>>> import numpy as np
>>> import numpy.linalg as la
>>> np.set_printoptions(precision=1, suppress=True, linewidth=100)
>>> def tidy(a):
...     return np.round(a, 1) + 0
... 
>>> W0 = np.load("w.npy")
>>> W0
array([[  3,   3,  12],
       [ -1,  -1, -12],
       [  2,   2,  16],
       [ -4,  -4, -28]])
>>> # looks like rank 2
>>> rk = la.matrix_rank(W0)
>>> rk
np.int64(2)
>>> N = la.svd(W0)[2][rk:].T
>>> tidy(W0 @ N)
array([[0.],
       [0.],
       [0.],
       [0.]])
>>> N.shape
(3, 1)
>>> [int(la.matrix_rank(W0[:, :j + 1])) for j in range(3)]
[1, 1, 2]
>>> feats = np.load("layer9.npy")
>>> feats
array([[0., 0., 0., 0., 6.],
       [0., 0., 0., 0., 1.],
       [0., 0., 0., 0., 1.],
       [0., 0., 0., 0., 2.],
       [6., 1., 1., 2., 0.]])
>>> # symmetric
>>> rng = np.random.default_rng(7176)
>>> labels = rng.permutation(5)
>>> labels
array([0, 1, 3, 4, 2])
>>> out = feats[labels][:, labels]
>>> np.diag(out)
array([0., 0., 0., 0., 0.])
>>> np.allclose(out, feats)
False
>>> np.trace(out)
np.float64(0.0)
>>> tidy(la.det(out)), tidy(la.det(feats[labels]))
(np.float64(0.0), np.float64(0.0))
>>> ev, V = la.eigh(feats)
>>> (ev > 1e-8).sum(), (ev < -1e-8).sum()
(np.int64(1), np.int64(1))
>>> tidy(V @ np.diag(ev) @ V.T)
array([[0., 0., 0., 0., 6.],
       [0., 0., 0., 0., 1.],
       [0., 0., 0., 0., 1.],
       [0., 0., 0., 0., 2.],
       [6., 1., 1., 2., 0.]])
>>> tidy(la.eigvalsh(feats @ feats))
array([ 0.,  0.,  0., 42., 42.])
>>> np.unique(ev.round(6) + 0, return_counts=True)[1]
array([1, 3, 1])
>>> tidy(V.T @ V)
array([[1., 0., 0., 0., 0.],
       [0., 1., 0., 0., 0.],
       [0., 0., 1., 0., 0.],
       [0., 0., 0., 1., 0.],
       [0., 0., 0., 0., 1.]])
>>> tidy(ev.sum()), np.trace(feats)
(np.float64(0.0), np.float64(0.0))
